In [1]: import numpy as np

In [2]: np.set_printoptions(precision=2, suppress=True, linewidth=140, legacy="1.25")

In [3]: J = np.load("case0.npy")

In [4]: J
Out[4]: 
array([[0.25, 0.25, 0.25, 0.25, 0.  , 0.  , 0.  ],
       [0.33, 0.67, 0.  , 0.  , 0.  , 0.  , 0.  ],
       [0.5 , 0.  , 0.5 , 0.  , 0.  , 0.  , 0.  ],
       [0.  , 0.2 , 0.2 , 0.2 , 0.2 , 0.2 , 0.  ],
       [0.  , 0.  , 0.33, 0.33, 0.33, 0.  , 0.  ],
       [0.  , 0.  , 0.33, 0.33, 0.  , 0.33, 0.  ],
       [0.2 , 0.  , 0.2 , 0.  , 0.  , 0.2 , 0.4 ]])

In [5]: np.linalg.lstsq(J[:-1].T, J[-1])[2]
Out[5]: 5

In [6]: round(np.trace(np.linalg.pinv(J) @ J), 2)
Out[6]: 6.0

In [7]: np.unique(J.round(6), axis=0).shape
Out[7]: (7, 7)

In [8]: np.allclose(J[:-1].T @ np.linalg.lstsq(J[:-1].T, J[-1])[0], J[-1])
Out[8]: False

In [9]: J.sum(axis=0)
Out[9]: array([1.28, 1.12, 1.82, 1.12, 0.53, 0.73, 0.4 ])

In [10]: round(np.linalg.norm(J), 2)
Out[10]: 1.57

In [11]: np.zeros(7, 7)
---------------------------------------------------------------------------
TypeError                                 Traceback (most recent call last)
Cell In[11], line 1
----> 1 np.zeros(7, 7)

TypeError: Cannot interpret '7' as a data type

In [12]: J - J[0]
Out[12]: 
array([[ 0.  ,  0.  ,  0.  ,  0.  ,  0.  ,  0.  ,  0.  ],
       [ 0.08,  0.42, -0.25, -0.25,  0.  ,  0.  ,  0.  ],
       [ 0.25, -0.25,  0.25, -0.25,  0.  ,  0.  ,  0.  ],
       [-0.25, -0.05, -0.05, -0.05,  0.2 ,  0.2 ,  0.  ],
       [-0.25, -0.25,  0.08,  0.08,  0.33,  0.  ,  0.  ],
       [-0.25, -0.25,  0.08,  0.08,  0.  ,  0.33,  0.  ],
       [-0.05, -0.25, -0.05, -0.25,  0.  ,  0.2 ,  0.4 ]])

In [13]: J.shape
Out[13]: (7, 7)

In [14]: np.diff(J, axis=0)
Out[14]: 
array([[ 0.08,  0.42, -0.25, -0.25,  0.  ,  0.  ,  0.  ],
       [ 0.17, -0.67,  0.5 ,  0.  ,  0.  ,  0.  ,  0.  ],
       [-0.5 ,  0.2 , -0.3 ,  0.2 ,  0.2 ,  0.2 ,  0.  ],
       [ 0.  , -0.2 ,  0.13,  0.13,  0.13, -0.2 ,  0.  ],
       [ 0.  ,  0.  ,  0.  ,  0.  , -0.33,  0.33,  0.  ],
       [ 0.2 ,  0.  , -0.13, -0.33,  0.  , -0.13,  0.4 ]])

In [15]: np.count_nonzero(J)
Out[15]: 23

In [16]: round(float(np.abs(J).max()), 2)
Out[16]: 0.67

In [17]: m1 = np.array([[3, 7, 4, 1, 1, 3, 6, 2, 3],
    ...:     [5, 4, 0, 0, 4, 7, 8, 6, 7],
    ...:     [9, 0, 8, 6, 6, 6, 6, 4, 5],
    ...:     [7, 1, 6, 4, 9, 1, 7, 3, 3]])

In [18]: m1[-1] = m1[0] + -2 * m1[1]

In [19]: m1
Out[19]: 
array([[  3,   7,   4,   1,   1,   3,   6,   2,   3],
       [  5,   4,   0,   0,   4,   7,   8,   6,   7],
       [  9,   0,   8,   6,   6,   6,   6,   4,   5],
       [ -7,  -1,   4,   1,  -7, -11, -10, -10, -11]])

In [20]: left, sv, vt = np.linalg.svd(m1, full_matrices=False)

In [21]: np.cumsum(sv ** 2) / np.sum(sv ** 2)
Out[21]: array([0.84, 0.95, 1.  , 1.  ])

In [22]: np.round(vt @ vt.T, 2) + 0
Out[22]: 
array([[1., 0., 0., 0.],
       [0., 1., 0., 0.],
       [0., 0., 1., 0.],
       [0., 0., 0., 1.]])

In [23]: np.round(left.T @ m1 @ vt.T, 2) + 0
Out[23]: 
array([[32.69,  0.  ,  0.  ,  0.  ],
       [ 0.  , 12.13,  0.  ,  0.  ],
       [ 0.  ,  0.  ,  7.84,  0.  ],
       [ 0.  ,  0.  ,  0.  ,  0.  ]])

In [24]: np.abs(vt[0])
Out[24]: array([0.37, 0.14, 0.06, 0.07, 0.3 , 0.45, 0.46, 0.37, 0.43])

In [25]: mat = np.load("layer15.npy")

In [26]: mat
Out[26]: 
array([[ 0,  0,  0,  0,  0,  0,  0,  0],
       [ 2,  1, -1,  1, -1,  2, -1,  2],
       [ 2,  1, -1,  1, -1,  2, -1,  2],
       [ 0,  0,  0,  0,  0,  0,  0,  0],
       [-6, -3,  3, -3,  3, -6,  3, -6],
       [ 4,  2, -2,  2, -2,  4, -2,  4],
       [-6, -3,  3, -3,  3, -6,  3, -6]])

In [27]: rng = np.random.default_rng(8177)

In [28]: other = mat + rng.integers(-2, 3, (7, 1)) @ rng.integers(-2, 3, (1, 8))

In [29]: other
Out[29]: 
array([[-4,  2, -2, -4,  0,  4, -4, -4],
       [ 4,  0,  0,  3, -1,  0,  1,  4],
       [ 2,  1, -1,  1, -1,  2, -1,  2],
       [ 4, -2,  2,  4,  0, -4,  4,  4],
       [-6, -3,  3, -3,  3, -6,  3, -6],
       [ 0,  4, -4, -2, -2,  8, -6,  0],
       [-6, -3,  3, -3,  3, -6,  3, -6]])

In [30]: np.round(np.linalg.svd(other - mat, compute_uv=False), 2) + 0
Out[30]: array([16.91,  0.  ,  0.  ,  0.  ,  0.  ,  0.  ,  0.  ])

In [31]: np.abs(other - mat).sum(axis=1)
Out[31]: array([24, 12,  0, 24,  0, 24,  0])

In [32]: np.linalg.matrix_rank(other - mat, tol=1e-8)
Out[32]: 1

In [33]: other - mat
Out[33]: 
array([[-4,  2, -2, -4,  0,  4, -4, -4],
       [ 2, -1,  1,  2,  0, -2,  2,  2],
       [ 0,  0,  0,  0,  0,  0,  0,  0],
       [ 4, -2,  2,  4,  0, -4,  4,  4],
       [ 0,  0,  0,  0,  0,  0,  0,  0],
       [-4,  2, -2, -4,  0,  4, -4, -4],
       [ 0,  0,  0,  0,  0,  0,  0,  0]])
